$ python3 -q
>>> import numpy as np
>>> np.set_printoptions(precision=2, suppress=True, linewidth=140, legacy="1.25")
>>> M = np.load("case17.npy")
>>> print(M)
[[ 1  1 -2 -2  2]
 [-2 -1 -2 -1  2]
 [-1 -1  2  1  1]
 [ 2  1  2 -1  1]
 [ 2  2 -1 -2 -1]]
>>> r0 = np.array([-3, -2, 5])
>>> np.array([np.convolve(row, r0, "same") for row in M])
array([[ -5,   9,  15, -12, -14],
       [  7,  -2,   2, -14,  -9],
       [  5,  -9, -12,   5,   3],
       [ -7,   2,   4,   9,  -7],
       [-10,   9,  18,   2,  -8]])
>>> np.polyval(r0, M[2])
array([  4,   4, -11,   0,   0])
>>> np.correlate(M[2], M[1], "full")
array([-2, -1,  7,  3,  0, -3, -7, -3, -2])
>>> P = np.triu(np.array([[2, -2, 1, -3, -2],
...     [1, 1, -3, 3, 2],
...     [1, 3, -2, -2, -2],
...     [0, 3, -2, 2, -2],
...     [-2, -3, -1, 0, 0]]), 1) + np.eye(5)
>>> out = P @ M @ np.linalg.inv(P)
>>> print(out)
[[  -6.  -17.  -45.  -49. -168.]
 [  11.   31.   78.   85.  286.]
 [  -9.  -25.  -66.  -77. -253.]
 [  -2.   -7.  -15.  -12.  -41.]
 [   2.    6.   15.   16.   53.]]
>>> np.round(np.poly(out), 2) + 0
array([  1.,   0.,  -8.,  22., -21.,  -9.])
>>> vec = np.array([3, 1, -2, -2, 3])
>>> rhs = M @ vec
>>> rhs
array([18,  5, -7,  8, 11])
>>> print(np.linalg.solve(M, M[:, 4]))
[-0.  0.  0. -0.  1.]
>>> np.linalg.solve(M, rhs)
array([ 3.,  1., -2., -2.,  3.])
>>> print(np.linalg.solve(M.T, M[4]))
[-0. -0.  0. -0.  1.]
>>> print(np.linalg.solve(M, rhs + M[:, 3]))
[ 3.  1. -2. -1.  3.]
>>> vec = np.array([-5, 3, -3, 5, 4])
>>> rhs = M @ vec
>>> coef, lr = np.zeros(5), 1 / np.linalg.norm(M, 2) ** 2
>>> for i in range(300):
...     coef -= lr * M.T @ (M @ coef - rhs)
...     if i % 50 == 0: print(i, round(np.linalg.norm(M @ coef - rhs), 2))
... 
0 6.06
50 1.4
100 1.04
150 0.93
200 0.88
250 0.84
>>> print(round(np.linalg.cond(M), 2))
33.5
>>> feats = np.load("dump.npy")
>>> feats
array([[-0.2 , -0.67,  0.2 , -0.53, -0.44],
       [ 0.61,  0.31,  0.66, -0.21, -0.21],
       [ 0.76, -0.47, -0.43,  0.09,  0.07],
       [ 0.05,  0.41, -0.52, -0.12, -0.74],
       [ 0.05,  0.25, -0.27, -0.81,  0.46]])
>>> out = np.array([[2, 0], [9, 9]])
>>> Z = np.kron(out, feats)
>>> np.linalg.matrix_rank(Z)
10
>>> np.trace(M)
0
>>> q, evecs = np.linalg.qr(feats[:, :2])[0], np.linalg.qr(feats[:, 2:])[0]
>>> sv = np.linalg.svd(q.T @ evecs, compute_uv=False)
>>> sv.round(2) + 0
array([0., 0.])
>>> out = np.array([[-1, -3, 0], [3, -3, -5], [-4, 1, -4], [2, 2, 5], [-1, 1, 3]])
>>> np.vstack([feats, out.T]).shape
(8, 5)
>>> np.einsum("ij->j", feats)
array([ 1.27, -0.17, -0.35, -1.58, -0.86])
>>> print(np.linalg.matrix_rank(feats @ out))
3
>>> np.linalg.matrix_rank(np.vstack([feats, out.T]))
5
>>> left, sv, vt = np.linalg.svd(feats, full_matrices=False)
>>> np.round(left.T @ feats @ vt.T, 2) + 0
array([[1., 0., 0., 0., 0.],
       [0., 1., 0., 0., 0.],
       [0., 0., 1., 0., 0.],
       [0., 0., 0., 1., 0.],
       [0., 0., 0., 0., 1.]])
>>> np.round(vt @ vt.T, 2) + 0
array([[1., 0., 0., 0., 0.],
       [0., 1., 0., 0., 0.],
       [0., 0., 1., 0., 0.],
       [0., 0., 0., 1., 0.],
       [0., 0., 0., 0., 1.]])
>>> np.allclose(left * sv @ vt, feats)
True
>>> np.cumsum(sv ** 2) / np.sum(sv ** 2)
array([0.2, 0.4, 0.6, 0.8, 1. ])
>>> F = np.load("a.npy")
>>> F
array([[ 7,  3, -1],
       [ 2, -1, -3],
       [ 3, -3,  3]])
>>> F[1] @ F[0]
14
>>> print(np.round(np.linalg.norm(F[1] - F[0]), 2))
6.71
>>> round(np.linalg.norm(F, 2), 2)
8.06
>>> np.round(np.linalg.norm(F, 1), 2), round(float(np.linalg.norm(F, np.inf)), 2)
(12.0, 11.0)
>>> np.allclose(F, F.T)
False
>>> round(float(np.linalg.det(F)), 2)
-126.0
>>> np.linalg.matrix_power(F, 2)
array([[ 52,  21, -19],
       [  3,  16,  -8],
       [ 24,   3,  15]])
>>> np.trace(F)
9
>>> X = np.loadtxt("sample11.csv", delimiter=",")
>>> print(X)
[[-1.2  0. ]
 [ 1.   0. ]
 [ 3.4  0. ]]
>>> def softmax(z):
...     e = np.exp(z - z.max(axis=-1, keepdims=True))
...     return e / e.sum(axis=-1, keepdims=True)
... 
>>> softmax(X[0])
array([0.23, 0.77])
>>> softmax(X[0] + 4)
array([0.23, 0.77])
>>> scores = X @ X.T / np.sqrt(2)
>>> np.round(softmax(scores + np.triu(np.full(scores.shape, -np.inf), 1)), 2) + 0
array([[1.  , 0.  , 0.  ],
       [0.17, 0.83, 0.  ],
       [0.  , 0.  , 1.  ]])
>>> softmax(scores)[0] @ X
array([-0.83,  0.  ])
>>> left, sv, vt = np.linalg.svd(X)
>>> evecs = vt[:(sv > 1e-8).sum()]
>>> rng = np.random.default_rng(306)
>>> vec = X[2] + 5 * X[0] + rng.integers(2) * np.eye(2)[1]
>>> vec
array([-2.6,  1. ])
>>> round(np.linalg.norm(vec - evecs.T @ evecs @ vec), 2)
1.0
>>> np.linalg.svd(X, compute_uv=False)
array([3.74, 0.  ])
>>> np.linalg.norm(X, axis=0)
array([3.74, 0.  ])
>>> X @ X.T
array([[ 1.44, -1.2 , -4.08],
       [-1.2 ,  1.  ,  3.4 ],
       [-4.08,  3.4 , 11.56]])
>>> X.T @ X
array([[14.,  0.],
       [ 0.,  0.]])
>>> K = np.load("block2.npy")
>>> K
array([[ 0.3,  1. , -1. ,  1. , -3. ],
       [ 0. ,  2.3,  2. ,  0. ,  1. ],
       [ 2. , -3. ,  0.3,  0. ,  1. ],
       [ 3. , -1. , -1. , -1.7,  3. ],
       [ 0. ,  1. , -1. ,  1. , -2.7]])
>>> idx = rng.permutation(5)
>>> idx
array([4, 0, 3, 1, 2])
>>> out = M[idx][:, idx]
>>> out
array([[-1,  2, -2,  2, -1],
       [ 2,  1, -2,  1, -2],
       [ 1,  2, -1,  1,  2],
       [ 2, -2, -1, -1, -2],
       [ 1, -1,  1, -1,  2]])
>>> print(np.sort(np.abs(np.linalg.eigvals(out))))
[0.31 1.89 1.98 1.98 3.87]
>>> np.diag(out)
array([-1,  1, -1, -1,  2])
>>> round(float(np.linalg.det(out)), 2), round(np.linalg.det(M[idx]), 2)
(9.0, 9.0)
>>> np.kron(np.eye(2, dtype=int), out)
array([[-1,  2, -2,  2, -1,  0,  0,  0,  0,  0],
       [ 2,  1, -2,  1, -2,  0,  0,  0,  0,  0],
       [ 1,  2, -1,  1,  2,  0,  0,  0,  0,  0],
       [ 2, -2, -1, -1, -2,  0,  0,  0,  0,  0],
       [ 1, -1,  1, -1,  2,  0,  0,  0,  0,  0],
       [ 0,  0,  0,  0,  0, -1,  2, -2,  2, -1],
       [ 0,  0,  0,  0,  0,  2,  1, -2,  1, -2],
       [ 0,  0,  0,  0,  0,  1,  2, -1,  1,  2],
       [ 0,  0,  0,  0,  0,  2, -2, -1, -1, -2],
       [ 0,  0,  0,  0,  0,  1, -1,  1, -1,  2]])
>>> np.round(np.linalg.det(out.T), 2)
9.0
>>> np.linalg.eigvals(out)
array([-3.87+0.j  ,  1.14+1.62j,  1.14-1.62j,  1.89+0.j  , -0.31+0.j  ])
>>> E = np.diag(20 * np.array([-3, 1])) + np.array([[1, -1], [-3, 2]])
>>> E
array([[-59,  -1],
       [ -3,  22]])
>>> idx = rng.permutation(2)
>>> out = E[:, idx] * rng.choice([-1, 1], 2)
>>> out
array([[ -1, -59],
       [ 22,  -3]])
>>> left, _, vt = np.linalg.svd(E.T @ out)
>>> idx
array([1, 0])
>>> np.round(np.linalg.lstsq(E, out)[0], 2) + 0
array([[0., 1.],
       [1., 0.]])
>>> np.linalg.norm(E, axis=0)
array([59.08, 22.02])
>>> round(float(np.linalg.norm(E[1], 1)), 2), round(float(np.linalg.norm(E[1], np.inf)), 2)
(25.0, 22.0)
>>> np.round(np.linalg.norm(E, 2), 2)
59.08
>>> np.round(np.linalg.norm(E) ** 2 / np.linalg.norm(E, 2) ** 2, 2)
1.14
>>> E[1] @ E[0]
155
>>> round(np.linalg.norm(E, 1), 2), np.round(np.linalg.norm(E, np.inf), 2)
(62.0, 60.0)
>>> out = np.linalg.inv(E)
>>> round(float(np.linalg.cond(E)), 2)
2.68
>>> print(out.round(2) + 0)
[[-0.02  0.  ]
 [ 0.    0.05]]
>>> print(np.allclose(out, E.T))
False
>>> out = E / np.linalg.norm(E, axis=1, keepdims=True)
>>> G = out @ out.T
>>> (np.abs(G) > 0.9).astype(int)
array([[1, 0],
       [0, 1]])
>>> (G - 2 * np.eye(2)).round(6).argmax(axis=1)
array([1, 0])
>>> round(float(np.degrees(np.arccos(np.clip(G[1, 0], -1, 1)))), 2)
83.21
>>> print(G)
[[1.   0.12]
 [0.12 1.  ]]
>>> out = np.array([[3, 0], [1, 1]])
>>> data = np.tile(out, (2, 2))
>>> data
array([[3, 0, 3, 0],
       [1, 1, 1, 1],
       [3, 0, 3, 0],
       [1, 1, 1, 1]])
>>> print(round(float(np.trace(np.linalg.pinv(data) @ data)), 2))
2.0
>>> left, sv, vt = np.linalg.svd(data)
>>> evecs = vt[:(sv > 1e-8).sum()]
>>> vec = data[2] + -1 * data[3] + rng.integers(2) * np.eye(4)[0]
>>> vec
array([ 2., -1.,  2., -1.])
>>> np.allclose(evecs.T @ evecs @ vec, vec)
True
>>> J = np.load("out6.npy")
>>> print(J)
[[0 0 1 0]
 [1 0 0 0]
 [0 0 0 1]
 [0 1 0 0]]
>>> out = J / np.sqrt((J ** 2).mean(axis=1, keepdims=True))
>>> out[0]
array([0., 0., 2., 0.])
>>> np.linalg.norm(out, axis=1)
array([2., 2., 2., 2.])
>>> softmax(J).sum(axis=1)
array([1., 1., 1., 1.])
>>> softmax(J[2])
array([0.17, 0.17, 0.17, 0.48])
>>> np.round(softmax(10 * J[2]), 2) + 0
array([0., 0., 0., 1.])
>>> scores = J @ J.T / np.sqrt(4)
>>> print(softmax(scores)[2] @ J)
[0.22 0.22 0.22 0.35]
>>> softmax(scores).round(6).argmax(axis=1)
array([0, 1, 2, 3])
>>> softmax(scores)
array([[0.35, 0.22, 0.22, 0.22],
       [0.22, 0.35, 0.22, 0.22],
       [0.22, 0.22, 0.35, 0.22],
       [0.22, 0.22, 0.22, 0.35]])
>>> softmax(scores + np.triu(np.full(scores.shape, -np.inf), 1))
array([[1.  , 0.  , 0.  , 0.  ],
       [0.38, 0.62, 0.  , 0.  ],
       [0.27, 0.27, 0.45, 0.  ],
       [0.22, 0.22, 0.22, 0.35]])
>>> q, Rm = np.linalg.qr(E)
>>> Rm
array([[59.08, -0.12],
       [ 0.  , 22.02]])
>>> np.allclose(Rm.T @ Rm, E.T @ E)
True
>>> np.trace(q @ q.T)
2.0
>>> np.round(q.T @ q, 2) + 0
array([[1., 0.],
       [0., 1.]])
>>> round(float(abs(Rm[0, 0])), 2), round(np.linalg.norm(E[:, 0]), 2)
(59.08, 59.08)
>>> q = K.astype(float).copy()
>>> for j in range(5):
...     q[:, j] -= q[:, :j] @ (q[:, :j].T @ q[:, j])
...     q[:, j] /= np.linalg.norm(q[:, j])
... 
>>> np.round(q.T @ K, 2) + 0
array([[ 3.62, -2.4 , -0.75, -1.33,  2.79],
       [ 0.  ,  3.39,  0.27,  0.15, -0.79],
       [ 0.  ,  0.  ,  2.54, -0.52,  2.87],
       [ 0.  ,  0.  ,  0.  ,  1.68, -3.25],
       [ 0.  ,  0.  ,  0.  ,  0.  ,  0.23]])
